>>> import numpy as np
>>> import numpy.linalg as la
>>> np.set_printoptions(suppress=True, linewidth=160)
>>> def rd(a):
...     return np.round(a, 3) + 0
... 
>>> X = np.loadtxt("run12.csv", delimiter=",")
>>> print(X)
[[ 3.  4.  5.  6.  7.  8.  9. 10. 11. 12. 13. 14.]
 [15. 16. 17. 18. 19. 20. 21. 22. 23. 24. 25. 26.]
 [27. 28. 29. 30. 31. 32. 33. 34. 35. 36. 37. 38.]
 [39. 40. 41. 42. 43. 44. 45. 46. 47. 48. 49. 50.]
 [51. 52. 53. 54. 55. 56. 57. 58. 59. 60. 61. 62.]
 [63. 64. 65. 66. 67. 68. 69. 70. 71. 72. 73. 74.]
 [75. 76. 77. 78. 79. 80. 81. 82. 83. 84. 85. 86.]
 [87. 88. 89. 90. 91. 92. 93. 94. 95. 96. 97. 98.]]
>>> B = np.array([[3, 4, 3],
...     [2, 0, 5],
...     [0, 3, 4],
...     [4, 5, 1],
...     [3, 5, 4],
...     [2, 2, 3],
...     [2, 3, 4],
...     [4, 4, 4],
...     [5, 3, 4],
...     [2, 3, 4],
...     [2, 1, 2],
...     [0, 4, 4]])
>>> la.matrix_rank(X @ B)
np.int64(2)
>>> np.einsum("ij,ij->i", X, X)
array([  1010.,   5186.,  12818.,  23906.,  38450.,  56450.,  77906., 102818.])
>>> w1 = np.array([[0, 2, 2, 1, -1],
...     [-2, -1, 1, 0, 2],
...     [-1, 2, 1, 0, -1],
...     [0, -2, 2, -2, -2],
...     [1, -2, -2, 2, -2],
...     [-1, -1, -2, 1, -2],
...     [1, -2, 2, 1, 0],
...     [0, 2, 2, -2, 2],
...     [-2, 0, -1, -1, 0],
...     [-2, 1, 2, 1, 1],
...     [-2, 2, 0, -1, 2],
...     [1, -1, -2, 2, 0]])
>>> coef = np.array([3, -2, 3, 5, 0])
>>> act = np.maximum(X @ w1 + coef, 0)
>>> (act > 0).mean(axis=0)
array([0.  , 1.  , 1.  , 1.  , 0.25])
>>> C = np.array([[0, 2], [-1, -3], [9, -3], [-7, 9], [-7, 2]])
>>> (act @ C).round(6).argmax(axis=1)
array([1, 0, 0, 0, 0, 0, 0, 0])
>>> act @ C
array([[ -68.,  164.],
       [ 388.,  176.],
       [ 788.,  204.],
       [1160.,  240.],
       [1532.,  276.],
       [1904.,  312.],
       [2276.,  348.],
       [2648.,  384.]])
>>> w1 @ C
array([[ 16,  -5],
       [ -4,   0],
       [ 14, -13],
       [ 48, -22],
       [-16,  28],
       [-10,  12],
       [ 13,  11],
       [ 16, -26],
       [ -2, -10],
       [  3,  -2],
       [ -9, -15],
       [-31,  29]])
>>> np.argsort(-la.norm(X, axis=0).round(6), kind="stable")[:3]
array([11, 10,  9])
>>> [round(float(x), 3) for x in la.svd(X, compute_uv=False)[:3]]
[564.166, 16.151, 0.0]
>>> rd(la.norm(X, 2) / la.norm(X))
np.float64(1.0)
>>> rk = la.matrix_rank(X)
>>> rk
np.int64(2)
>>> N = la.svd(X)[2][rk:].T
>>> print(la.matrix_rank(X.T @ X), la.matrix_rank(X @ X.T))
2 2
>>> N.shape
(12, 10)
>>> np.allclose(X @ N, 0)
True
>>> [int(la.matrix_rank(X[:, :j + 1])) for j in range(12)]
[1, 2, 2, 2, 2, 2, 2, 2, 2, 2, 2, 2]
>>> X.reshape(2, -1)
array([[ 3.,  4.,  5.,  6.,  7.,  8.,  9., 10., 11., 12., 13., 14., 15., 16., 17., 18., 19., 20., 21., 22., 23., 24., 25., 26., 27., 28., 29., 30., 31., 32.,
        33., 34., 35., 36., 37., 38., 39., 40., 41., 42., 43., 44., 45., 46., 47., 48., 49., 50.],
       [51., 52., 53., 54., 55., 56., 57., 58., 59., 60., 61., 62., 63., 64., 65., 66., 67., 68., 69., 70., 71., 72., 73., 74., 75., 76., 77., 78., 79., 80.,
        81., 82., 83., 84., 85., 86., 87., 88., 89., 90., 91., 92., 93., 94., 95., 96., 97., 98.]])
>>> X.reshape(8, 13)
Traceback (most recent call last):
  File "<python-input-28>", line 1, in <module>
    X.reshape(8, 13)
    ~~~~~~~~~^^^^^^^
ValueError: cannot reshape array of size 96 into shape (8,13)
>>> blk = X.reshape(8, 2, -1)
>>> blk.sum(axis=1)
array([[ 12.,  14.,  16.,  18.,  20.,  22.],
       [ 36.,  38.,  40.,  42.,  44.,  46.],
       [ 60.,  62.,  64.,  66.,  68.,  70.],
       [ 84.,  86.,  88.,  90.,  92.,  94.],
       [108., 110., 112., 114., 116., 118.],
       [132., 134., 136., 138., 140., 142.],
       [156., 158., 160., 162., 164., 166.],
       [180., 182., 184., 186., 188., 190.]])
>>> blk[:, 0]
array([[ 3.,  4.,  5.,  6.,  7.,  8.],
       [15., 16., 17., 18., 19., 20.],
       [27., 28., 29., 30., 31., 32.],
       [39., 40., 41., 42., 43., 44.],
       [51., 52., 53., 54., 55., 56.],
       [63., 64., 65., 66., 67., 68.],
       [75., 76., 77., 78., 79., 80.],
       [87., 88., 89., 90., 91., 92.]])
>>> blk.shape
(8, 2, 6)
>>> np.swapaxes(blk, 1, 2)[6]
array([[75., 81.],
       [76., 82.],
       [77., 83.],
       [78., 84.],
       [79., 85.],
       [80., 86.]])
>>> f = np.array([-7, -2, -1, 1, -2, -2, 9, 7, 4, 6, -4, 9, -9, -4])
>>> m1 = -3 * np.eye(14) + np.outer(f, f)
>>> m1
array([[ 46.,  14.,   7.,  -7.,  14.,  14., -63., -49., -28., -42.,  28., -63.,  63.,  28.],
       [ 14.,   1.,   2.,  -2.,   4.,   4., -18., -14.,  -8., -12.,   8., -18.,  18.,   8.],
       [  7.,   2.,  -2.,  -1.,   2.,   2.,  -9.,  -7.,  -4.,  -6.,   4.,  -9.,   9.,   4.],
       [ -7.,  -2.,  -1.,  -2.,  -2.,  -2.,   9.,   7.,   4.,   6.,  -4.,   9.,  -9.,  -4.],
       [ 14.,   4.,   2.,  -2.,   1.,   4., -18., -14.,  -8., -12.,   8., -18.,  18.,   8.],
       [ 14.,   4.,   2.,  -2.,   4.,   1., -18., -14.,  -8., -12.,   8., -18.,  18.,   8.],
       [-63., -18.,  -9.,   9., -18., -18.,  78.,  63.,  36.,  54., -36.,  81., -81., -36.],
       [-49., -14.,  -7.,   7., -14., -14.,  63.,  46.,  28.,  42., -28.,  63., -63., -28.],
       [-28.,  -8.,  -4.,   4.,  -8.,  -8.,  36.,  28.,  13.,  24., -16.,  36., -36., -16.],
       [-42., -12.,  -6.,   6., -12., -12.,  54.,  42.,  24.,  33., -24.,  54., -54., -24.],
       [ 28.,   8.,   4.,  -4.,   8.,   8., -36., -28., -16., -24.,  13., -36.,  36.,  16.],
       [-63., -18.,  -9.,   9., -18., -18.,  81.,  63.,  36.,  54., -36.,  78., -81., -36.],
       [ 63.,  18.,   9.,  -9.,  18.,  18., -81., -63., -36., -54.,  36., -81.,  78.,  36.],
       [ 28.,   8.,   4.,  -4.,   8.,   8., -36., -28., -16., -24.,  16., -36.,  36.,  13.]])
>>> # symmetric
>>> np.all(la.eigvalsh(m1) > 0)
np.False_
>>> rd(la.eigvalsh(m1).min())
np.float64(-3.0)
>>> vals, evecs = la.eigh(m1)
>>> x0 = np.array([1, -2, -2, 3, -2, 1, -1, -1, 2, -1, 1, -3, 2, -2])
>>> rd(la.eigvalsh(m1[1:, 1:]))
array([ -3.,  -3.,  -3.,  -3.,  -3.,  -3.,  -3.,  -3.,  -3.,  -3.,  -3.,  -3., 387.])
>>> x0 @ m1 @ x0
np.float64(2457.0)
